$ ipython --no-banner

In [1]: import numpy as np

In [2]: from numpy import linalg as LA

In [3]: np.set_printoptions(suppress=True, linewidth=120)

In [4]: def tidy(a):
   ...:     return np.round(a, 2) + 0
   ...: 

In [5]: rng = np.random.default_rng(92268)

In [6]: labels = rng.integers(0, 3, 4)

In [7]: J = (labels[:, None] == labels) * -1 + np.eye(4)

In [8]: J
Out[8]: 
array([[ 0., -1.,  0.,  0.],
       [-1.,  0.,  0.,  0.],
       [ 0.,  0.,  0.,  0.],
       [ 0.,  0.,  0.,  0.]])

In [9]: A2 = np.array([[0, 1], [-2, 3]])

In [10]: Z = np.kron(A2, J)

In [11]: LA.matrix_rank(Z)
Out[11]: np.int64(4)

In [12]: f = np.array([2, 2])

In [13]: np.convolve(J[0], f)
Out[13]: array([ 0., -2., -2.,  0.,  0.])

In [14]: np.array([np.convolve(row, f, "same") for row in J])
Out[14]: 
array([[ 0., -2., -2.,  0.],
       [-2., -2.,  0.,  0.],
       [ 0.,  0.,  0.,  0.],
       [ 0.,  0.,  0.,  0.]])

In [15]: np.polyval(f, J[0])
Out[15]: array([2., 0., 2., 2.])

In [16]: np.correlate(J[0], J[3], "full")
Out[16]: array([0., 0., 0., 0., 0., 0., 0.])

In [17]: (LA.matrix_power((J != 0) + (J.T != 0) + np.eye(4), 4) > 0).astype(int)
Out[17]: 
array([[1, 1, 0, 0],
       [1, 1, 0, 0],
       [0, 0, 1, 0],
       [0, 0, 0, 1]])

In [18]: tidy(np.sort(LA.eigvals(J).real))
Out[18]: array([-1.,  0.,  0.,  1.])

In [19]: np.flatnonzero(LA.matrix_power((J != 0) + (J.T != 0) + np.eye(4), 4)[0])
Out[19]: array([0, 1])
